In [1]: import numpy as np

In [2]: import numpy.linalg as la

In [3]: np.set_printoptions(precision=2, suppress=True, linewidth=120, legacy="1.25")

In [4]: def tidy(a):
   ...:     return np.round(a, 2) + 0
   ...: 

In [5]: X = np.load("w.npy")

In [6]: X
Out[6]: 
array([[ 0.,  0.,  0.,  1., -2.,  3.,  3.],
       [ 0.,  0.,  0.,  2., -1., -1.,  3.],
       [ 0.,  0.,  0.,  0., -2.,  2., -2.],
       [ 1.,  2.,  0.,  0.,  0.,  0.,  0.],
       [-2., -1., -2.,  0.,  0.,  0.,  0.],
       [ 3., -1.,  2.,  0.,  0.,  0.,  0.],
       [ 3.,  3., -2.,  0.,  0.,  0.,  0.]])

In [7]: r = la.matrix_rank(X)

In [8]: r
Out[8]: 6

In [9]: null = la.svd(X)[2][r:].T

In [10]: null.shape
Out[10]: (7, 1)

In [11]: la.matrix_rank(X.T @ X), la.matrix_rank(X @ X.T)
Out[11]: (6, 6)

In [12]: out = np.array([[0.0, 0.9], [0.3, -0.1], [-0.1, -0.5]])

In [13]: basis = np.array([[0.3, -1.1, 0.7, 2.2, 0.2], [-1.0, -1.1, 1.5, 2.2, -1.4]])

In [14]: arr = out @ basis

In [15]: tidy(arr)
Out[15]: 
array([[-0.9 , -0.99,  1.35,  1.98, -1.26],
       [ 0.19, -0.22,  0.06,  0.44,  0.2 ],
       [ 0.47,  0.66, -0.82, -1.32,  0.68]])

In [16]: # null space of dimension 3

In [17]: t3 = np.stack([arr, 5 * arr, arr[::-1]])

In [18]: (t3 @ arr.T).shape
Out[18]: (3, 3, 3)

In [19]: t3.shape
Out[19]: (3, 3, 5)

In [20]: tidy(np.einsum("bij,cij->bc", t3, t3))
Out[20]: 
array([[ 12.98,  64.88, -10.99],
       [ 64.88, 324.4 , -54.93],
       [-10.99, -54.93,  12.98]])

In [21]: tidy(la.norm(t3, axis=(1, 2)))
Out[21]: array([ 3.6 , 18.01,  3.6 ])

In [22]: Uu, sig, VT = la.svd(arr)

In [23]: tidy(sig)
Out[23]: array([3.56, 0.52, 0.  ])

In [24]: out = Uu[:, :2] @ np.diag(sig[:2]) @ VT[:2]

In [25]: tidy(la.norm(arr - out, 2)), tidy(sig[2])
Out[25]: (0.0, 0.0)

In [26]: la.matrix_rank(out)
Out[26]: 2

In [27]: tidy(np.abs(arr - out).max())
Out[27]: 0.0

In [28]: tidy(out)
Out[28]: 
array([[-0.9 , -0.99,  1.35,  1.98, -1.26],
       [ 0.19, -0.22,  0.06,  0.44,  0.2 ],
       [ 0.47,  0.66, -0.82, -1.32,  0.68]])

In [29]: A = np.loadtxt("test3.csv", delimiter=",")

In [30]: A
Out[30]: 
array([[  0.1,  -2.1,   1.1,   0.6,  -0.4,   0.2,  -0.8],
       [  6. ,   1.5,   2. ,  -2. ,   0.5, -10.5,   6. ],
       [  0.8,   0. ,   0. ,  -0.4,  -0.1,   0.5,  -0.9],
       [ -0.7,  -0.2,  -0.2,   0. ,   1.5,  -0.7,   0.9],
       [  0.7,  -0.4,   1.9,  -1.2,  -1.6,   0.3,  -1.7],
       [ -2. ,   0.7,  -0.1,  -0.4,  -0.2,   2.5,   0.3],
       [  0.2,   0.6,  -1.5,   0. ,  -1.7,  -0.9,  -0.3],
       [  0.1,  -0.2,   1. ,   0.7,   1. ,   1.8,   1. ],
       [  1.1,   2. ,  -0.2,   0.5,  -0.3,   0.7,  -0.6],
       [  0. ,  -0.5,   1. ,   1. ,   0.6,   0.8,  -0.1],
       [ -0.3,  -1.5,   0.7,   0.5,   2.5,  -0.2,  -0.2],
       [  1.6,   0.9,   0.8,   1.2,   0.3,   0.5,   0.6],
       [ -1.3,   0.4,  -2.2,  -2. ,  -0.8,   0.9,  -0.4],
       [  0.7,   1. ,  -0.4,   3.3,   1.5,   0.3,  -0.1],
       [  1.7,  -0.7,  -0.4,   0.8,  -0.8,   0.6,  -0.1],
       [  0.7,   0.6,  -0.1,  -2.7,  -0.3,   0.2,  -0.6],
       [ -0.2,   2.1,  -0.2,  -0.7,  -0.7,  -1.1,   0.4],
       [ -1.5,  -0.4,   1.3,  -0.2,  -1.7,  -0.3,  -0.6],
       [  0.2,   0.3,   0.9,   2.2,  -0.7,   2.1,   2. ],
       [  0.7,  -1.1,   1. ,  -0.4,  -0.9,  -0.8,  -0.5],
       [  0. ,   1.9,  -0.2,  -1.2,  -0.1,  -0.2,   0.1],
       [ -0.1,   1.2,  -0.4,   1.1,   1.1,  -0.3,  -0.9],
       [ -0.4,  -0.4,  -0.6,  -1.1,   0.8,   0.2,  -1.2]])

In [31]: t3 = np.stack([A, 3 * A, A[::-1]])

In [32]: la.matrix_rank(t3.reshape(3, -1))
Out[32]: 2

In [33]: tidy(la.norm(t3, axis=(1, 2)))
Out[33]: array([18.84, 56.52, 18.84])

In [34]: la.matrix_rank(t3)
Out[34]: array([7, 7, 7])

In [35]: basis = A[[0, 17]].astype(float)

In [36]: for _ in range(5):
    ...:     idx = la.norm(A[:, None] - basis, axis=-1).argmin(axis=1)
    ...:     basis = np.array([A[idx == j].mean(axis=0) for j in range(2)])
    ...: 

In [37]: idx
Out[37]: array([0, 1, 0, 0, 1, 0, 1, 0, 0, 0, 0, 0, 1, 0, 0, 1, 1, 1, 0, 1, 1, 0, 0])

In [38]: tidy(basis[1] - basis[0])
Out[38]: array([ 0.39,  0.54, -0.01, -1.87, -1.3 , -2.02,  0.27])

In [39]: cen = A - A.mean(axis=0)

In [40]: evecs = la.svd(cen)[2][:1]

In [41]: out = cen - cen @ evecs.T @ evecs

In [42]: tidy(out.std(axis=0))
Out[42]: array([0.76, 1.03, 0.92, 1.28, 1.06, 0.53, 0.85])

In [43]: def softmax(z):
    ...:     e = np.exp(z - z.max(axis=-1, keepdims=True))
    ...:     return e / e.sum(axis=-1, keepdims=True)
    ...: 

In [44]: tidy(softmax(A[9]))
Out[44]: array([0.08, 0.05, 0.23, 0.23, 0.15, 0.19, 0.08])

In [45]: tidy(softmax(A).sum(axis=1))
Out[45]: array([1., 1., 1., 1., 1., 1., 1., 1., 1., 1., 1., 1., 1., 1., 1., 1., 1., 1., 1., 1., 1., 1., 1.])

In [46]: scores = A @ A.T / np.sqrt(7)

In [47]: softmax(scores).round(6).argmax(axis=1)
Out[47]: array([ 0,  1,  4,  1,  4,  5,  6, 18,  8, 18, 10,  1, 12, 13, 14, 15,  1, 17, 18,  1,  1, 13, 22])

In [48]: tidy(softmax(scores)[9] @ A)
Out[48]: array([ 0.18, -0.1 ,  0.51,  0.87,  0.36,  0.68,  0.15])
